$ python -q
>>> import numpy as np
>>> from numpy import linalg as LA
>>> np.set_printoptions(precision=2, suppress=True, linewidth=140)
>>> def rd(a):
...     return np.round(a, 2) + 0
... 
>>> E = np.load("run6.npy")
>>> E
array([[ 0., -6., -3.,  3.],
       [-8., -7., -1., -1.],
       [ 0.,  0.,  3.,  3.],
       [ 0.,  0.,  1.,  3.]])
>>> ang = np.radians(60)
>>> Rm = np.eye(4)
>>> Rm[1, 1] = Rm[3, 3] = np.cos(ang)
>>> Rm[1, 3], Rm[3, 1] = -np.sin(ang), np.sin(ang)
>>> rd(Rm)
array([[ 1.  ,  0.  ,  0.  ,  0.  ],
       [ 0.  ,  0.5 ,  0.  , -0.87],
       [ 0.  ,  0.  ,  1.  ,  0.  ],
       [ 0.  ,  0.87,  0.  ,  0.5 ]])
>>> Y = E @ Rm.T
>>> print(rd(np.abs(Y - E).max(axis=0)))
[0.   4.37 0.   6.7 ]
>>> rd(LA.det(Rm)), np.trace(Rm)
(np.float64(1.0), np.float64(3.0))
>>> rd(Y)
array([[ 0.  , -5.6 , -3.  , -3.7 ],
       [-8.  , -2.63, -1.  , -6.56],
       [ 0.  , -2.6 ,  3.  ,  1.5 ],
       [ 0.  , -2.6 ,  1.  ,  1.5 ]])
>>> cov = E.T @ E
>>> np.diag(cov)
array([64., 85., 20., 28.])
>>> np.allclose(cov, cov.T)
True
>>> print(np.trace(cov), (E ** 2).sum())
197.0 197.0
>>> (E @ E.T).shape
(4, 4)
>>> cov
array([[ 64.,  56.,   8.,   8.],
       [ 56.,  85.,  25., -11.],
       [  8.,  25.,  20.,   4.],
       [  8., -11.,   4.,  28.]])
>>> print(LA.matrix_rank(cov))
4
>>> rd(LA.eigvalsh(cov)[::-1])
array([136.66,  36.98,  22.63,   0.73])
>>> LA.rank(E)
Traceback (most recent call last):
  File "<python-input-23>", line 1, in <module>
    LA.rank(E)
    ^^^^^^^
AttributeError: module 'numpy.linalg' has no attribute 'rank'
>>> print(rd(LA.norm(E)))
14.04
>>> np.abs(E).max()
np.float64(8.0)
>>> rd(LA.svd(E, compute_uv=False))
array([11.69,  6.08,  4.76,  0.85])
>>> LA.matrix_rank(E)
np.int64(4)
>>> W0 = np.loadtxt("dump.csv", delimiter=",")
>>> print(W0)
[[  2.   0.   3.  -2.  -1.   1.]
 [  3.   2.   1.   1.  -4.   1.]
 [  2.   0.   4.   4.  -5.  -1.]
 [  1.   0.   3.   7.  -8.   1.]
 [  1.  -2.   4.   8.  -9.   1.]
 [ -1.  -1.   5.   5. -12.  -1.]
 [ -3.   1.   5.   6. -11.  -2.]
 [ -4.  -1.   3.   5. -13.  -5.]
 [ -3.   1.   4.   3. -15.  -4.]
 [ -3.   3.   7.   4. -18.  -7.]
 [  0.   3.   6.   1. -20.  -7.]
 [  1.   1.   7.  -2. -21.  -8.]]
>>> Y = np.c_[W0[:, :2] @ np.array([[-3, -4], [-5, 1]]), np.array([2, 2, 0, 1, 0, 1, 2, 0, 2, 0, 2, 2])]
>>> Y
array([[ -6.,  -8.,   2.],
       [-19., -10.,   2.],
       [ -6.,  -8.,   0.],
       [ -3.,  -4.,   1.],
       [  7.,  -6.,   0.],
       [  8.,   3.,   1.],
       [  4.,  13.,   2.],
       [ 17.,  15.,   0.],
       [  4.,  13.,   2.],
       [ -6.,  15.,   0.],
       [-15.,   3.,   2.],
       [ -8.,  -3.,   2.]])
>>> print(LA.matrix_rank(np.c_[W0, Y]))
7
>>> D = LA.norm(Y[:, None] - Y[None], axis=-1)
>>> rd(D[:5, :5])
array([[ 0.  , 13.15,  2.  ,  5.1 , 13.3 ],
       [13.15,  0.  , 13.3 , 17.12, 26.38],
       [ 2.  , 13.3 ,  0.  ,  5.1 , 13.15],
       [ 5.1 , 17.12,  5.1 ,  0.  , 10.25],
       [13.3 , 26.38, 13.15, 10.25,  0.  ]])
>>> (D + 1e9 * np.eye(12)).round(6).argmin(axis=1)
array([ 2, 11,  0,  0,  5,  4,  8,  6,  6,  6, 11,  3])
>>> print(D[4].round(6).argsort(kind="stable")[:4])
[4 5 3 2]
>>> np.flatnonzero(D[4] < D.mean() / 2)
array([4])
>>> np.unravel_index(D.round(6).argmax(), D.shape)
(np.int64(1), np.int64(7))
>>> D = LA.norm(W0[:, None] - W0[None], axis=-1)
>>> (D + 1e9 * np.eye(12)).round(6).argmin(axis=1)
array([ 1,  0,  3,  4,  3,  6,  5,  8,  7, 10, 11, 10])
>>> rd(D[:5, :5])
array([[ 0.  ,  5.2 ,  7.55, 11.45, 13.04],
       [ 5.2 ,  0.  ,  5.29,  8.  , 10.15],
       [ 7.55,  5.29,  0.  ,  4.9 ,  6.4 ],
       [11.45,  8.  ,  4.9 ,  0.  ,  2.65],
       [13.04, 10.15,  6.4 ,  2.65,  0.  ]])
>>> D[8].round(6).argsort(kind="stable")[:4]
array([8, 7, 6, 5])
>>> rd(D[8])
array([16.52, 14.  , 11.66, 10.39, 10.54,  5.57,  5.48,  3.87,  0.  ,  5.66,  7.42, 10.1 ])
>>> np.unravel_index(D.round(6).argmax(), D.shape)
(np.int64(0), np.int64(11))
>>> LA.matrix_rank(D ** 2)
np.int64(8)
>>> A = np.array([[0, 2, 0], [2, 6, 1], [0, 1, -2]])
>>> A
array([[ 0,  2,  0],
       [ 2,  6,  1],
       [ 0,  1, -2]])
>>> # equal to its transpose
>>> vals, evecs = LA.eig(A)
>>> rd(A @ evecs[:, 0] - vals[0] * evecs[:, 0])
array([0., 0., 0.])
>>> rd(np.prod(vals))
np.float64(8.0)
>>> rd(np.sort(LA.eigvals(A.T)))
array([-2.16, -0.55,  6.71])
>>> vals, evecs = LA.eigh(A)
>>> np.abs(evecs[:, -1]).round(6).argmax()
np.int64(1)
>>> rd(LA.eigvalsh(A + -2 * np.eye(3)))
array([-4.16, -2.55,  4.71])
>>> rd(LA.eigvalsh(A @ A))
array([ 0.3 ,  4.66, 45.04])
>>> rd(vals.sum()), np.trace(A)
(np.float64(4.0), np.int64(4))
>>> print(np.unique(vals.round(6) + 0, return_counts=True)[1])
[1 1 1]
>>> rd(evecs.T @ evecs)
array([[1., 0., 0.],
       [0., 1., 0.],
       [0., 0., 1.]])
>>> rd(evecs @ np.diag(vals) @ evecs.T)
array([[ 0.,  2.,  0.],
       [ 2.,  6.,  1.],
       [ 0.,  1., -2.]])
>>> rd(vals)
array([-2.16, -0.55,  6.71])
>>> rd(evecs.T @ A @ evecs)
array([[-2.16,  0.  ,  0.  ],
       [ 0.  , -0.55,  0.  ],
       [ 0.  ,  0.  ,  6.71]])
>>> rng = np.random.default_rng(491)
>>> labels = rng.permutation(3)
>>> Y = A[:, labels] * rng.choice([-1, 1], 3)
>>> Y
array([[-2,  0,  0],
       [-6,  2,  1],
       [-1,  0, -2]])
>>> left, _, Vh = LA.svd(A.T @ Y)
>>> print(rd(left @ Vh))
[[ 0.  1.  0.]
 [-1.  0.  0.]
 [ 0.  0.  1.]]
>>> rd(LA.lstsq(A, Y)[0])
array([[ 0.,  1.,  0.],
       [-1.,  0.,  0.],
       [ 0.,  0.,  1.]])
>>> vals, evecs = LA.eig(Y)
>>> np.prod(vals)
np.float64(8.0)
>>> vals
array([ 2., -2., -2.])
>>> Y @ evecs[:, 0] - vals[0] * evecs[:, 0]
array([0., 0., 0.])
>>> print(rd(np.sort(LA.eigvals(Y @ Y))))
[4. 4. 4.]
>>> np.unravel_index(np.abs(A).argmax(), A.shape)
(np.int64(1), np.int64(1))
>>> A[:, 3]
Traceback (most recent call last):
  File "<python-input-76>", line 1, in <module>
    A[:, 3]
    ~^^^^^^
IndexError: index 3 is out of bounds for axis 1 with size 3
>>> A.sum(axis=1)
array([ 2,  9, -1])
>>> print(np.count_nonzero(A))
6
>>> A - A[0]
array([[ 0,  0,  0],
       [ 2,  4,  1],
       [ 0, -1, -2]])
>>> m1 = np.eye(5, dtype=int)[rng.permutation(5)]
>>> m1
array([[0, 0, 1, 0, 0],
       [0, 0, 0, 1, 0],
       [0, 1, 0, 0, 0],
       [0, 0, 0, 0, 1],
       [1, 0, 0, 0, 0]])
>>> # a transition matrix
>>> left, sv, Vh = LA.svd(m1, full_matrices=False)
>>> left.T @ left
array([[1., 0., 0., 0., 0.],
       [0., 1., 0., 0., 0.],
       [0., 0., 1., 0., 0.],
       [0., 0., 0., 1., 0.],
       [0., 0., 0., 0., 1.]])
>>> sv
array([1., 1., 1., 1., 1.])
>>> Vh @ Vh.T
array([[1., 0., 0., 0., 0.],
       [0., 1., 0., 0., 0.],
       [0., 0., 1., 0., 0.],
       [0., 0., 0., 1., 0.],
       [0., 0., 0., 0., 1.]])
>>> print((sv > 1e-8).sum())
5
>>> left.shape, sv.shape, Vh.shape
((5, 5), (5,), (5, 5))
>>> W = np.array([[5, 9, 8, 3, 7],
...     [0, 4, 6, 7, 3],
...     [6, 2, 4, 0, 1],
...     [5, 1, 0, 6, 4],
...     [3, 1, 6, 9, 3]])
>>> coef = np.array([0, 3, 1, 1, 0])
>>> H = np.maximum(m1 @ W + coef, 0)
>>> (H > 0).astype(int)
array([[1, 1, 1, 1, 1],
       [1, 1, 1, 1, 1],
       [0, 1, 1, 1, 1],
       [1, 1, 1, 1, 1],
       [1, 1, 1, 1, 1]])
>>> H
array([[ 6,  5,  5,  1,  1],
       [ 5,  4,  1,  7,  4],
       [ 0,  7,  7,  8,  3],
       [ 3,  4,  7, 10,  3],
       [ 5, 12,  9,  4,  7]])
>>> basis = np.array([[1, 2, 3], [0, 1, 1], [3, 1, 2], [1, 0, 0], [3, 1, 2]])
>>> (H @ basis).round(6).argmax(axis=1)
array([2, 2, 0, 0, 2])
>>> H @ basis
array([[25, 23, 35],
       [27, 19, 29],
       [38, 17, 27],
       [43, 20, 33],
       [57, 38, 59]])
>>> W @ basis
array([[53, 34, 54],
       [34, 13, 22],
       [21, 19, 30],
       [23, 15, 24],
       [39, 16, 28]])
>>> O, evecs = LA.qr(E[:, :3])[0], LA.qr(E[:, 3:])[0]
>>> sv = LA.svd(O.T @ evecs, compute_uv=False)
>>> rd(LA.norm(O @ O.T - evecs @ evecs.T, 2))
np.float64(1.0)
>>> (sv > 0.9).sum()
np.int64(1)
>>> labels = rng.permutation(5)
>>> Y = m1[:, labels] * rng.choice([-1, 1], 5)
>>> Y
array([[-1,  0,  0,  0,  0],
       [ 0,  1,  0,  0,  0],
       [ 0,  0,  1,  0,  0],
       [ 0,  0,  0, -1,  0],
       [ 0,  0,  0,  0,  1]])
>>> left, _, Vh = LA.svd(m1.T @ Y)
>>> left @ Vh
array([[ 0.,  0.,  0.,  0.,  1.],
       [ 0.,  0.,  1.,  0.,  0.],
       [-1.,  0.,  0.,  0.,  0.],
       [ 0.,  1.,  0.,  0.,  0.],
       [ 0.,  0.,  0., -1.,  0.]])
>>> F = (rng.random((7, 7)) < 0.3) + np.eye(7)
>>> F /= F.sum(axis=1, keepdims=True)
>>> rd(F)
array([[0.5 , 0.  , 0.  , 0.  , 0.5 , 0.  , 0.  ],
       [0.  , 1.  , 0.  , 0.  , 0.  , 0.  , 0.  ],
       [0.  , 0.  , 0.33, 0.  , 0.  , 0.33, 0.33],
       [0.  , 0.  , 0.  , 0.33, 0.33, 0.33, 0.  ],
       [0.  , 0.2 , 0.2 , 0.  , 0.2 , 0.2 , 0.2 ],
       [0.  , 0.  , 0.  , 0.  , 0.33, 0.33, 0.33],
       [0.  , 0.5 , 0.  , 0.  , 0.  , 0.  , 0.5 ]])
>>> print(F.sum(axis=1))
[1. 1. 1. 1. 1. 1. 1.]
>>> rd(np.sort(np.abs(LA.eigvals(F)))[::-1])
array([1.  , 0.64, 0.5 , 0.5 , 0.33, 0.19, 0.19])
>>> pr = np.eye(7)[4]
>>> for _ in range(5):
...     pr = pr @ F
...     print(pr.round(2))
... 
[0.  0.2 0.2 0.  0.2 0.2 0.2]
[0.   0.34 0.11 0.   0.11 0.17 0.27]
[0.   0.5  0.06 0.   0.08 0.11 0.25]
[0.   0.64 0.03 0.   0.05 0.07 0.2 ]
[0.   0.75 0.02 0.   0.04 0.05 0.15]
>>> u = np.array([5, -4, 5, -2, 3, -5])
>>> data = np.outer(rng.normal(size=17), u) + 0.3 * rng.normal(size=(17, 6))
>>> print(rd(data))
[[-9.67  8.15 -9.54  3.38 -5.95  9.97]
 [-3.84  3.32 -4.19  0.72 -2.63  3.18]
 [ 7.35 -5.68  7.07 -2.88  4.12 -7.29]
 [ 2.88 -2.86  3.41 -1.47  2.43 -2.87]
 [-5.53  4.63 -5.13  2.71 -3.62  5.79]
 [-5.61  5.07 -4.78  2.12 -3.38  4.79]
 [-0.85  0.67 -0.82 -0.05 -0.6   1.06]
 [-9.92  7.36 -9.6   3.86 -6.16  9.2 ]
 [-5.85  4.76 -6.2   2.01 -3.62  5.26]
 [-4.2   3.26 -4.26  1.49 -2.87  4.06]
 [-1.25  0.94 -1.76  0.47 -0.62  0.91]
 [ 3.74 -2.78  4.04 -1.06  2.14 -4.24]
 [ 3.6  -3.44  3.52 -1.03  1.75 -3.94]
 [-0.71 -0.13 -1.12  0.58 -0.88  0.77]
 [ 3.27 -2.77  3.15 -0.95  1.44 -3.43]
 [ 1.1  -1.29  1.28 -1.14  0.84 -0.96]
 [-7.04  4.82 -6.34  2.19 -3.76  6.55]]
>>> [round(float(x), 2) for x in LA.svd(data, compute_uv=False)[:3]]
[43.73, 1.75, 1.63]
>>> LA.cond(data) > 100
np.False_
>>> D = LA.norm(data[:, None] - data[None], axis=-1)
>>> D.mean(axis=1).argmax()
np.int64(2)
>>> D.shape
(17, 17)
>>> W = np.array([[1, -8, -4],
...     [5, 0, 0],
...     [2, 3, -4],
...     [3, 2, -5],
...     [-8, 0, 3],
...     [-7, 4, 0]])
>>> coef = np.array([0, 0, 2])
>>> H = np.maximum(data @ W + coef, 0)
>>> print(LA.matrix_rank(H))
3
>>> (H > 0).astype(int)
array([[1, 1, 1],
       [1, 1, 1],
       [1, 0, 0],
       [0, 0, 0],
       [1, 1, 1],
       [1, 1, 1],
       [0, 1, 1],
       [1, 1, 1],
       [1, 1, 1],
       [1, 1, 1],
       [0, 1, 1],
       [1, 0, 0],
       [1, 0, 0],
       [0, 1, 1],
       [1, 0, 0],
       [0, 0, 1],
       [0, 1, 1]])
>>> basis = np.array([[3, 3], [1, 0], [2, 1]])
>>> (H @ basis).round(6).argmax(axis=1)
array([0, 0, 0, 0, 0, 0, 0, 0, 0, 0, 0, 0, 0, 0, 0, 0, 0])
>>> left, sv, Vh = LA.svd(data)
>>> rd(sv)
array([43.73,  1.75,  1.63,  1.53,  0.92,  0.82])
>>> Y = left[:, :1] @ np.diag(sv[:1]) @ Vh[:1]
>>> rd(LA.norm(data - Y) / LA.norm(data))
np.float64(0.07)
>>> K = np.loadtxt("out9.csv", delimiter=",")
>>> K
array([[ 0.,  0.,  0.,  0.],
       [ 0.,  0.,  0.,  0.],
       [ 0., 20., 22., 19.],
       [ 0.,  0.,  0.,  0.],
       [ 0.,  0.,  0.,  1.],
       [ 0., 15., 25., 11.],
       [ 0.,  0.,  0.,  3.],
       [ 0., 13.,  6.,  8.],
       [ 0., 18., 12., 27.],
       [ 0.,  2.,  2.,  7.],
       [ 0.,  0.,  0.,  0.],
       [ 0.,  0.,  0.,  4.]])
>>> # rank 3
>>> left, sv, Vh = LA.svd(K)
>>> np.argmax(sv[:-1] / (sv[1:] + 1e-6)) + 1
np.int64(3)
>>> rd(sv)
array([59.03, 15.56,  6.22,  0.  ])
>>> Y = left[:, :3] @ np.diag(sv[:3]) @ Vh[:3]
>>> rd(LA.norm(K - Y, 2)), sv[3]
(np.float64(0.0), np.float64(0.0))
>>> rd(Y)
array([[ 0.,  0.,  0.,  0.],
       [ 0.,  0.,  0.,  0.],
       [ 0., 20., 22., 19.],
       [ 0.,  0.,  0.,  0.],
       [ 0.,  0.,  0.,  1.],
       [ 0., 15., 25., 11.],
       [ 0.,  0.,  0.,  3.],
       [ 0., 13.,  6.,  8.],
       [ 0., 18., 12., 27.],
       [ 0.,  2.,  2.,  7.],
       [ 0.,  0.,  0.,  0.],
       [ 0.,  0.,  0.,  4.]])
>>> rd(LA.norm(K - Y) / LA.norm(K))
np.float64(0.0)
